>>> import numpy as np
>>> np.set_printoptions(precision=2, suppress=True, linewidth=100)
>>> M = np.load("data.npy")
>>> M
array([[ 0.,  3.,  2.],
       [ 1.,  0.,  1.],
       [ 0.,  0., -8.]])
>>> x0 = np.array([3, -5, -4])
>>> h = np.maximum(M @ x0, 0)
>>> np.maximum(M @ x0, 0) - np.maximum(-M @ x0, 0)
array([-23.,  -1.,  32.])
>>> np.maximum(M @ (3 * x0), 0)
array([ 0.,  0., 96.])
>>> M * (h > 1e-9)[:, None]
array([[ 0.,  0.,  0.],
       [ 0.,  0.,  0.],
       [ 0.,  0., -8.]])
>>> np.tanh(M @ x0)
array([-1.  , -0.76,  1.  ])
>>> np.flatnonzero(h > 1e-9)
array([2])
>>> ev, V = np.linalg.eig(M)
>>> np.sort(np.linalg.eigvals(np.linalg.inv(M)))
array([-0.58, -0.12,  0.58])
>>> np.round(M @ V[:, 0] - ev[0] * V[:, 0], 2) + 0
array([0., 0., 0.])
>>> round(float(np.prod(ev)), 2)
24.0
>>> np.sort(np.linalg.eigvals(M @ M))
array([ 3.,  3., 64.])
>>> J = np.load("out1.npy")
>>> J
array([[ 14.78,  -6.02,  -0.07, -15.03,   3.2 ,  -8.93,  -2.83,  26.93,   8.84],
       [  5.98,  16.  ,  14.08,  18.06,  16.  ,  15.95,   1.97,  -0.12,   3.75],
       [-22.06, -27.82, -28.05, -25.81, -33.86, -25.99,  -2.15, -17.86, -14.01],
       [  6.16,  15.8 ,  13.87,  17.92,  15.94,  16.05,   1.91,   0.03,   3.99],
       [  8.77,  23.88,  20.94,  26.8 ,  23.95,  23.9 ,   3.11,   0.1 ,   6.08],
       [-11.03, -13.75, -14.  , -12.96, -17.08, -12.97,  -1.06,  -9.03,  -6.94]])
>>> round(float(np.linalg.norm(J) ** 2 / np.linalg.norm(J, 2) ** 2), 2)
1.15
>>> np.round(np.linalg.norm(J, 1), 2), np.round(np.linalg.norm(J, np.inf), 2)
(np.float64(116.58), np.float64(197.61))
>>> A = np.loadtxt("layer2.csv", delimiter=",")
>>> A
array([[ 0.62,  8.38, -0.38,  9.13, -0.13,  8.38, 10.13],
       [ 2.75,  6.25,  1.75,  2.75,  6.25,  6.25,  3.75],
       [ 0.52,  8.48, -0.48,  9.44, -0.44,  8.48, 10.44],
       [ 1.3 ,  7.7 ,  0.3 ,  7.1 ,  1.9 ,  7.7 ,  8.1 ],
       [ 2.89,  6.11,  1.89,  2.32,  6.68,  6.11,  3.32],
       [ 3.12,  5.88,  2.12,  1.63,  7.37,  5.88,  2.63],
       [ 1.2 ,  7.8 ,  0.2 ,  7.4 ,  1.6 ,  7.8 ,  8.4 ],
       [ 2.21,  6.79,  1.21,  4.38,  4.62,  6.79,  5.38],
       [-0.12,  9.12, -1.12, 11.36, -2.36,  9.12, 12.36],
       [ 1.71,  7.29,  0.71,  5.86,  3.14,  7.29,  6.86],
       [ 0.87,  8.13, -0.13,  8.38,  0.62,  8.13,  9.38],
       [ 1.7 ,  7.3 ,  0.7 ,  5.9 ,  3.1 ,  7.3 ,  6.9 ],
       [ 1.05,  7.95,  0.05,  7.84,  1.16,  7.95,  8.84],
       [ 2.88,  6.12,  1.88,  2.35,  6.65,  6.12,  3.35],
       [ 1.97,  7.03,  0.97,  5.08,  3.92,  7.03,  6.08],
       [ 1.93,  7.07,  0.93,  5.21,  3.79,  7.07,  6.21],
       [ 2.55,  6.45,  1.55,  3.34,  5.66,  6.45,  4.34],
       [ 2.44,  6.56,  1.44,  3.68,  5.32,  6.56,  4.68],
       [ 3.03,  5.97,  2.03,  1.92,  7.08,  5.97,  2.92],
       [ 2.22,  6.78,  1.22,  4.34,  4.66,  6.78,  5.34],
       [ 1.42,  7.58,  0.42,  6.73,  2.27,  7.58,  7.73],
       [ 3.1 ,  5.9 ,  2.1 ,  1.69,  7.31,  5.9 ,  2.69],
       [ 1.79,  7.21,  0.79,  5.62,  3.38,  7.21,  6.62],
       [ 1.15,  7.85,  0.15,  7.56,  1.44,  7.85,  8.56],
       [ 1.81,  7.19,  0.81,  5.57,  3.43,  7.19,  6.57],
       [ 1.41,  7.59,  0.41,  6.77,  2.23,  7.59,  7.77],
       [-0.43,  9.43, -1.43, 12.3 , -3.3 ,  9.43, 13.3 ],
       [ 3.84,  5.16,  2.84, -0.53,  9.53,  5.16,  0.47],
       [ 2.37,  6.63,  1.37,  3.89,  5.11,  6.63,  4.89]])
>>> np.argsort(-np.linalg.norm(A, axis=0).round(6), kind="stable")[:3]
array([1, 5, 6])
>>> round(float(np.linalg.norm(A, 2) / np.linalg.norm(A)), 2)
0.95
>>> np.linalg.cond(A) > 100
np.True_
>>> gram = A.T @ A
>>> np.round(np.linalg.svd(A, compute_uv=False) ** 2, 2) + 0
array([5774.19,  652.36,    0.  ,    0.  ,    0.  ,    0.  ,    0.  ])
>>> round(np.trace(gram), 2), round((A ** 2).sum(), 2)
(np.float64(6426.55), np.float64(6426.55))
>>> np.diag(gram)
array([ 126.44, 1516.04,   48.84, 1128.46,  615.28, 1516.04, 1475.48])
>>> np.round(np.linalg.eigvalsh(gram)[::-1], 2) + 0
array([5774.19,  652.36,    0.  ,    0.  ,    0.  ,    0.  ,    0.  ])
>>> gram = np.cov(A, rowvar=False)
>>> np.round(np.linalg.eigvalsh(gram)[::-1], 2) + 0
array([31.56,  0.  ,  0.  ,  0.  ,  0.  ,  0.  ,  0.  ])
>>> np.corrcoef(A[:, 5], A[:, 0])[0, 1]
np.float64(-1.0)
>>> basis = A[[5, 6]].astype(float)
>>> for _ in range(7):
...     lab = np.linalg.norm(A[:, None] - basis, axis=-1).argmin(axis=1)
...     basis = np.array([A[lab == j].mean(axis=0) for j in range(2)])
... 
>>> lab
array([1, 0, 1, 1, 0, 0, 1, 0, 1, 1, 1, 1, 1, 0, 1, 1, 0, 0, 0, 0, 1, 0, 1, 1, 1, 1, 1, 0, 0])
>>> basis
array([[2.78, 6.22, 1.78, 2.65, 6.35, 6.22, 3.65],
       [1.17, 7.83, 0.17, 7.49, 1.51, 7.83, 8.49]])
>>> basis[1] - basis[0]
array([-1.61,  1.61, -1.61,  4.84, -4.84,  1.61,  4.84])
>>> x0 = np.array([3, -3, 0, -2, 4, 3, -2])
>>> (basis * x0).sum(axis=1)
array([ 21.18, -22.37])
>>> np.einsum("ij,j->i", basis, x0)
array([ 21.18, -22.37])
>>> basis @ np.ones(7)
array([29.65, 34.49])
>>> K = np.load("w.npy")
>>> K
array([[  0,  -2,   4,  14],
       [  2,   0,  -4,  12],
       [ -4,   4,   0, -14],
       [-14, -12,  14,   0]])
>>> x0 = np.array([8, -6, -4, -5])
>>> np.sign((K @ x0).round(6))
array([-1, -1,  1, -1])
>>> (K * x0).sum(axis=1)
array([-74, -28,  14, -96])
>>> np.linalg.norm(K @ x0) <= np.linalg.norm(K, 2) * np.linalg.norm(x0) + 1e-9
np.True_
>>> K * x0
array([[   0,   12,  -16,  -70],
       [  16,    0,   16,  -60],
       [ -32,  -24,    0,   70],
       [-112,   72,  -56,    0]])
>>> (K @ x0).argmax()
np.int64(2)
>>> np.einsum("ij,j->i", K, x0)
array([-74, -28,  14, -96])
>>> P = np.triu(np.array([[6, -8, 4, -5], [-4, 0, 1, -3], [-6, 0, -4, -4], [-4, 2, -5, 1]]), 1) + np.eye(4)
>>> B = P @ K @ np.linalg.inv(P)
>>> B
array([[   38.,   378.,  -564., -1070.],
       [   40.,   360.,  -566.,  -986.],
       [   52.,   468.,  -732., -1278.],
       [  -14.,  -124.,   194.,   334.]])
>>> round(float(np.linalg.det(B)), 2)
5776.0
>>> P @ K - K @ P
array([[  38.,   76.,  -36., -142.],
       [  38.,   56.,  -50.,  -20.],
       [  56.,   16.,  -44.,   -8.],
       [   0., -112.,   68.,  -50.]])
>>> np.trace(B), np.trace(K)
(np.float64(0.0), np.int64(0))
>>> np.linalg.matrix_rank(B)
np.int64(4)
>>> np.linalg.cond(B) > 100
np.True_
>>> X = np.load("a.npy")
>>> X
array([[ -2.75,  -2.93,  13.94,   0.2 ,   1.33,  -2.4 ],
       [  0.62,   2.77,  -7.08, -11.49,   1.94,  -7.73],
       [ -5.49,  -5.12,  22.89,  12.86,   5.48,   2.44],
       [ -3.35,  -2.03,   4.45,  -0.64,  -2.03,  -4.33],
       [  4.21,  -3.15, -10.51,  -4.84,  -5.21,   6.76],
       [  6.8 ,   2.26, -20.51,  -8.4 ,   2.26,   0.55],
       [ -0.96,   0.32,   1.73,  -6.86,   4.24,  -3.85],
       [  2.69,   3.27,  -3.72,   1.3 ,   8.41,  -1.5 ],
       [ -0.82,   3.08,  -3.56,   2.88,   0.7 ,   0.81],
       [ -1.54,  -2.62,   8.3 ,   5.3 ,  -2.11,  -0.76],
       [ -1.13,  -1.02,  -4.27,   2.01,  -0.56,   2.16],
       [  2.04,  -2.02,  -7.1 ,  -2.51,  -6.9 ,   7.51],
       [  2.58,  -1.12,  -6.55,  -7.62,   4.14,  -7.83],
       [ -0.77,   4.48,   1.24,  -0.11,   7.51,  -3.42],
       [  6.88,  -4.08,   5.5 ,  12.05,   2.41,   1.1 ],
       [ -4.72,  -2.37,   9.42,  -3.45,  -0.63,  -4.83],
       [ -3.02,   2.43,  10.1 ,   5.8 ,   3.  ,  -8.06],
       [ -0.95,  -1.33,   2.34,   4.25,   2.69,  -4.68],
       [  4.45,   3.05,  -2.42,   1.63,   2.32,  -3.35],
       [  6.33,  -1.46,  -2.27,   1.38,   5.72,  -4.47],
       [  0.81,  -4.96,   1.86,  -7.43,   0.39,  -2.5 ],
       [ -1.84,  -0.96,   1.35,   0.21,   4.75,  -1.19],
       [  4.48,  -0.85,  -1.74,  -4.07,   3.16,  -4.57],
       [ -0.45,  -7.96,   6.88,   3.81,  -6.4 ,   1.53],
       [  4.47,  -4.22,  -4.38,  -0.86,  -5.7 ,   2.49],
       [ -7.47,   2.53,  10.89,  12.69,   7.54,   1.22],
       [ -1.88,   4.52,  -2.  ,  -3.84,  14.2 ,  -9.18],
       [ -0.33,  -3.58,   3.08,   5.79,   1.69,   1.29],
       [ 10.13,  -3.52,  -3.39,   2.99,  -0.59,  -2.2 ],
       [ -3.06,  -4.2 ,   1.02,  -4.13,  -3.78,  -1.19],
       [  3.27,   1.76, -13.42,  -5.29,   0.24,   4.08],
       [ -1.24,   4.17,  -8.22,  -6.66,   1.83,  -2.2 ],
       [  5.29,  -0.75, -10.55,   0.37,  -4.5 ,   8.99],
       [  1.88,  -1.09,   6.6 ,   6.28,  -1.5 , -11.73],
       [ -1.85,  -5.8 ,   9.33,   2.8 ,  -8.25,  -2.42],
       [ -6.13,   3.53,   1.73,  -8.64,   1.59,  -3.1 ]])
>>> gram = np.cov(X, rowvar=False)
>>> np.linalg.eigvalsh(gram)[::-1]
array([97.13, 37.99, 22.62, 12.75,  5.31,  1.66])
>>> np.median(X, axis=0)
array([-0.61, -1.1 ,  1.13,  0.21,  1.64, -2.2 ])
>>> np.polyfit(X[:, 1], X[:, 3], 1)
array([-0.53, -0.49])
>>> gram.shape
(6, 6)
>>> X.std(axis=0)
array([3.98, 3.24, 8.29, 5.95, 4.66, 4.5 ])
